$ ipython --no-banner

In [1]: import numpy as np

In [2]: np.set_printoptions(suppress=True, linewidth=120)

In [3]: arr = np.load("sample6.npy")

In [4]: print(arr.round(2) + 0)
[[ 0.12 -0.19  0.26  0.   -0.06]
 [-0.19  0.59 -0.26  0.34 -0.14]
 [ 0.26 -0.26  0.62  0.2  -0.25]
 [ 0.    0.34  0.2   0.44 -0.3 ]
 [-0.06 -0.14 -0.25 -0.3   0.23]]

In [5]: ev, evecs = np.linalg.eigh(arr)

In [6]: np.round(np.linalg.svd(arr, compute_uv=False), 2) + 0
Out[6]: array([1., 1., 0., 0., 0.])

In [7]: np.round(np.linalg.eigvalsh(arr @ arr), 2) + 0
Out[7]: array([0., 0., 0., 1., 1.])

In [8]: out = np.array([[0, 2, 3, 3], [-3, 0, 3, -3], [-1, 3, -3, 1], [-1, -2, -2, -1]])

In [9]: data = out - out.T

In [10]: data
Out[10]: 
array([[ 0,  5,  4,  4],
       [-5,  0,  0, -1],
       [-4,  0,  0,  3],
       [-4,  1, -3,  0]])

In [11]: t = np.radians(30)

In [12]: r_ = np.eye(4)

In [13]: r_[2, 2] = r_[0, 0] = np.cos(t)

In [14]: r_[2, 0], r_[0, 2] = -np.sin(t), np.sin(t)

In [15]: r_.round(2)
Out[15]: 
array([[ 0.87,  0.  ,  0.5 ,  0.  ],
       [ 0.  ,  1.  ,  0.  ,  0.  ],
       [-0.5 ,  0.  ,  0.87,  0.  ],
       [ 0.  ,  0.  ,  0.  ,  1.  ]])

In [16]: out = data @ r_.T

In [17]: print(np.allclose(data @ data.T, out @ out.T))
True

In [18]: np.round(np.abs(out - data).max(axis=0), 2)
Out[18]: array([2. , 0. , 2.5, 0. ])

In [19]: np.allclose(np.linalg.norm(data, axis=1), np.linalg.norm(out, axis=1))
Out[19]: True

In [20]: round(float(np.linalg.det(r_)), 2), round(float(np.trace(r_)), 2)
Out[20]: (1.0, 3.73)

In [21]: print(out.round(2))
[[ 2.    5.    3.46  4.  ]
 [-4.33  0.    2.5  -1.  ]
 [-3.46  0.    2.    3.  ]
 [-4.96  1.   -0.6   0.  ]]

In [22]: rng = np.random.default_rng(931)

In [23]: out = data + rng.integers(-2, 3, (4, 2)) @ rng.integers(-2, 3, (2, 4))

In [24]: out
Out[24]: 
array([[-2,  1,  2,  4],
       [-7, -4, -2, -1],
       [-3,  2,  1,  3],
       [ 0,  4,  0,  2]])

In [25]: print(np.round(np.linalg.svd(out - data, compute_uv=False), 2) + 0)
[9.26 2.49 0.   0.  ]

In [26]: np.linalg.matrix_rank(out - data, tol=1e-8)
Out[26]: np.int64(2)
